% ipython --no-banner

In [1]: import numpy as np

In [2]: np.set_printoptions(precision=4, suppress=True, linewidth=200, legacy="1.25")

In [3]: X = np.load("dump.npy")

In [4]: X
Out[4]: 
array([[ 5.27, -1.53, -1.87,  2.89, -0.85, -0.68, -1.36,  0.68, -2.21],
       [ 1.86, -0.54, -0.66,  1.02, -0.3 , -0.24, -0.48,  0.24, -0.78],
       [ 6.51, -1.89, -2.31,  3.57, -1.05, -0.84, -1.68,  0.84, -2.73],
       [ 3.1 , -0.9 , -1.1 ,  1.7 , -0.5 , -0.4 , -0.8 ,  0.4 , -1.3 ],
       [-0.31,  0.09,  0.11, -0.17,  0.05,  0.04,  0.08, -0.04,  0.13],
       [ 0.62, -0.18, -0.22,  0.34, -0.1 , -0.08, -0.16,  0.08, -0.26],
       [ 4.34, -1.26, -1.54,  2.38, -0.7 , -0.56, -1.12,  0.56, -1.82],
       [-0.62,  0.18,  0.22, -0.34,  0.1 ,  0.08,  0.16, -0.08,  0.26],
       [-2.17,  0.63,  0.77, -1.19,  0.35,  0.28,  0.56, -0.28,  0.91]])

In [5]: Y = X / np.linalg.norm(X, axis=1, keepdims=True)

In [6]: cov = Y @ Y.T

In [7]: np.argwhere(np.triu(np.abs(cov) > 0.95, 1))
Out[7]: 
array([[0, 1],
       [0, 2],
       [0, 3],
       [0, 4],
       [0, 5],
       [0, 6],
       [0, 7],
       [0, 8],
       [1, 2],
       [1, 3],
       [1, 4],
       [1, 5],
       [1, 6],
       [1, 7],
       [1, 8],
       [2, 3],
       [2, 4],
       [2, 5],
       [2, 6],
       [2, 7],
       [2, 8],
       [3, 4],
       [3, 5],
       [3, 6],
       [3, 7],
       [3, 8],
       [4, 5],
       [4, 6],
       [4, 7],
       [4, 8],
       [5, 6],
       [5, 7],
       [5, 8],
       [6, 7],
       [6, 8],
       [7, 8]])

In [8]: cov[6]
Out[8]: array([ 1.,  1.,  1.,  1., -1.,  1.,  1., -1., -1.])

In [9]: (np.abs(cov) > 0.9).astype(int)
Out[9]: 
array([[1, 1, 1, 1, 1, 1, 1, 1, 1],
       [1, 1, 1, 1, 1, 1, 1, 1, 1],
       [1, 1, 1, 1, 1, 1, 1, 1, 1],
       [1, 1, 1, 1, 1, 1, 1, 1, 1],
       [1, 1, 1, 1, 1, 1, 1, 1, 1],
       [1, 1, 1, 1, 1, 1, 1, 1, 1],
       [1, 1, 1, 1, 1, 1, 1, 1, 1],
       [1, 1, 1, 1, 1, 1, 1, 1, 1],
       [1, 1, 1, 1, 1, 1, 1, 1, 1]])

In [10]: left, sigma, Vh = np.linalg.svd(X, full_matrices=False)

In [11]: np.round(sigma / sigma[0], 4) + 0
Out[11]: array([1., 0., 0., 0., 0., 0., 0., 0., 0.])

In [12]: print(np.round(Vh @ Vh.T, 4) + 0)
[[1. 0. 0. 0. 0. 0. 0. 0. 0.]
 [0. 1. 0. 0. 0. 0. 0. 0. 0.]
 [0. 0. 1. 0. 0. 0. 0. 0. 0.]
 [0. 0. 0. 1. 0. 0. 0. 0. 0.]
 [0. 0. 0. 0. 1. 0. 0. 0. 0.]
 [0. 0. 0. 0. 0. 1. 0. 0. 0.]
 [0. 0. 0. 0. 0. 0. 1. 0. 0.]
 [0. 0. 0. 0. 0. 0. 0. 1. 0.]
 [0. 0. 0. 0. 0. 0. 0. 0. 1.]]

In [13]: left.shape, sigma.shape, Vh.shape
Out[13]: ((9, 9), (9,), (9, 9))

In [14]: np.cumsum(sigma ** 2) / np.sum(sigma ** 2)
Out[14]: array([1., 1., 1., 1., 1., 1., 1., 1., 1.])

In [15]: rank = np.linalg.matrix_rank(X)

In [16]: rank
Out[16]: 1

In [17]: ns = np.linalg.svd(X)[2][rank:].T

In [18]: np.allclose(X @ ns, 0)
Out[18]: True

In [19]: [int(np.linalg.matrix_rank(X[:i])) for i in range(1, len(X) + 1)]
Out[19]: [1, 1, 1, 1, 1, 1, 1, 1, 1]

In [20]: left, sigma, Vh = np.linalg.svd(X)

In [21]: np.argmax(sigma[:-1] / (sigma[1:] + 1e-6)) + 1
Out[21]: 1

In [22]: Y = left[:, :1] @ np.diag(sigma[:1]) @ Vh[:1]

In [23]: np.round(np.linalg.norm(X - Y, 2), 4), round(float(sigma[1]), 4)
Out[23]: (0.0, 0.0)

In [24]: round(np.linalg.norm(X - Y) / np.linalg.norm(X), 4)
Out[24]: 0.0

In [25]: print(np.linalg.matrix_rank(X, rtol=0.05))
1

In [26]: K = np.load("out2.npy")

In [27]: K
Out[27]: 
array([[1, 1, 0, 3],
       [1, 1, 1, 0],
       [0, 1, 1, 1],
       [3, 0, 1, 1]])

In [28]: t = np.radians(180)

In [29]: R = np.eye(4)

In [30]: R[3, 3] = R[2, 2] = np.cos(t)

In [31]: R[3, 2], R[2, 3] = -np.sin(t), np.sin(t)

In [32]: print(R.round(4) + 0)
[[ 1.  0.  0.  0.]
 [ 0.  1.  0.  0.]
 [ 0.  0. -1.  0.]
 [ 0.  0.  0. -1.]]

In [33]: Y = K @ R.T

In [34]: np.linalg.svd(K, compute_uv=False), np.linalg.svd(Y, compute_uv=False)
Out[34]: 
(array([4.4142, 2.4142, 1.5858, 0.4142]),
 array([4.4142, 2.4142, 1.5858, 0.4142]))

In [35]: round(float(np.linalg.det(R)), 4), np.trace(R)
Out[35]: (1.0, 0.0)

In [36]: np.allclose(np.linalg.norm(K, axis=1), np.linalg.norm(Y, axis=1))
Out[36]: True

In [37]: Y.round(4) + 0
Out[37]: 
array([[ 1.,  1.,  0., -3.],
       [ 1.,  1., -1.,  0.],
       [ 0.,  1., -1., -1.],
       [ 3.,  0., -1., -1.]])

In [38]: ev, V = np.linalg.eigh(K)

In [39]: x = np.array([-3, -2, 2, 4])

In [40]: np.abs(K).sum(axis=1).max(), round(np.abs(ev).max(), 4)
Out[40]: (5, 4.4142)

In [41]: (np.sign(V[:, -1].round(6)) == np.sign(V[0, -1].round(6))).astype(int)
Out[41]: array([1, 1, 1, 1])

In [42]: V * np.abs(ev) @ V.T
Out[42]: 
array([[3.0607, 0.1464, 0.8536, 0.9393],
       [0.1464, 1.3536, 0.6464, 0.8536],
       [0.8536, 0.6464, 1.3536, 0.1464],
       [0.9393, 0.8536, 0.1464, 3.0607]])

In [43]: x @ K @ x
Out[43]: -19

In [44]: rng = np.random.default_rng(358421)

In [45]: Y = K + rng.integers(-2, 3, (4, 3)) @ rng.integers(-2, 3, (3, 4))

In [46]: Y
Out[46]: 
array([[ 6, -1,  2,  5],
       [-1,  0, -1,  4],
       [ 1, -3,  0,  7],
       [ 3, -2,  1,  1]])

In [47]: np.linalg.matrix_rank(Y - K, tol=1e-8)
Out[47]: 3

In [48]: print(Y - K)
[[ 5 -2  2  2]
 [-2 -1 -2  4]
 [ 1 -4 -1  6]
 [ 0 -2  0  0]]

In [49]: ev, V = np.linalg.eig(K)

In [50]: np.sort(np.linalg.eigvals(K.T))
Out[50]: array([-2.4142,  0.4142,  1.5858,  4.4142])

In [51]: np.sort(np.linalg.eigvals(K @ K))
Out[51]: array([ 0.1716,  2.5147,  5.8284, 19.4853])

In [52]: np.round(K @ V[:, 0] - ev[0] * V[:, 0], 4) + 0
Out[52]: array([0., 0., 0., 0.])

In [53]: W0 = np.arange(20).reshape(4, 5) + -1

In [54]: W0
Out[54]: 
array([[-1,  0,  1,  2,  3],
       [ 4,  5,  6,  7,  8],
       [ 9, 10, 11, 12, 13],
       [14, 15, 16, 17, 18]])

In [55]: left, sigma, Vh = np.linalg.svd(W0)

In [56]: print(np.argmax(sigma[:-1] / (sigma[1:] + 1e-6)) + 1)
2

In [57]: Y = left[:, :2] @ np.diag(sigma[:2]) @ Vh[:2]

In [58]: np.linalg.matrix_rank(Y)
Out[58]: 2

In [59]: round(float(np.linalg.norm(W0 - Y, 2)), 4), np.round(sigma[2], 4)
Out[59]: (0.0, 0.0)

In [60]: np.linalg.matrix_rank(W0, rtol=0.05)
Out[60]: 2

In [61]: round(np.abs(W0 - Y).max(), 4)
Out[61]: 0.0

In [62]: left, sigma, Vh = np.linalg.svd(W0)

In [63]: V = Vh[:(sigma > 1e-8).sum()]

In [64]: x = W0[0] + 2 * W0[3] + rng.integers(2) * np.eye(5)[1]

In [65]: x
Out[65]: array([27., 31., 33., 36., 39.])

In [66]: np.round(np.linalg.norm(x - V.T @ V @ x), 4)
Out[66]: 0.8367

In [67]: np.allclose(V.T @ V @ x, x)
Out[67]: False

In [68]: print(np.diag(V.T @ V))
[0.6 0.3 0.2 0.3 0.6]

In [69]: np.abs(np.diag(np.linalg.qr(X)[1])) > 1e-9
Out[69]: array([ True, False, False, False, False, False, False, False, False])

In [70]: np.linalg.lstsq(X[:-1].T, X[-1])[2]
Out[70]: 1

In [71]: X @ np.linalg.pinv(X) @ X
Out[71]: 
array([[ 5.27, -1.53, -1.87,  2.89, -0.85, -0.68, -1.36,  0.68, -2.21],
       [ 1.86, -0.54, -0.66,  1.02, -0.3 , -0.24, -0.48,  0.24, -0.78],
       [ 6.51, -1.89, -2.31,  3.57, -1.05, -0.84, -1.68,  0.84, -2.73],
       [ 3.1 , -0.9 , -1.1 ,  1.7 , -0.5 , -0.4 , -0.8 ,  0.4 , -1.3 ],
       [-0.31,  0.09,  0.11, -0.17,  0.05,  0.04,  0.08, -0.04,  0.13],
       [ 0.62, -0.18, -0.22,  0.34, -0.1 , -0.08, -0.16,  0.08, -0.26],
       [ 4.34, -1.26, -1.54,  2.38, -0.7 , -0.56, -1.12,  0.56, -1.82],
       [-0.62,  0.18,  0.22, -0.34,  0.1 ,  0.08,  0.16, -0.08,  0.26],
       [-2.17,  0.63,  0.77, -1.19,  0.35,  0.28,  0.56, -0.28,  0.91]])

In [72]: print(np.unique(X.round(6), axis=0).shape)
(9, 9)

In [73]: np.linalg.lstsq(W0[:-1].T, W0[-1])[2]
Out[73]: 2

In [74]: print(np.round(W0 @ np.linalg.pinv(W0) @ W0, 4) + 0)
[[-1.  0.  1.  2.  3.]
 [ 4.  5.  6.  7.  8.]
 [ 9. 10. 11. 12. 13.]
 [14. 15. 16. 17. 18.]]

In [75]: np.unique(W0.round(6), axis=0).shape
Out[75]: (4, 5)

In [76]: np.abs(np.diag(np.linalg.qr(W0)[1])) > 1e-9
Out[76]: array([ True,  True, False, False])

In [77]: round(float(np.trace(np.linalg.pinv(W0) @ W0)), 4)
Out[77]: 2.0
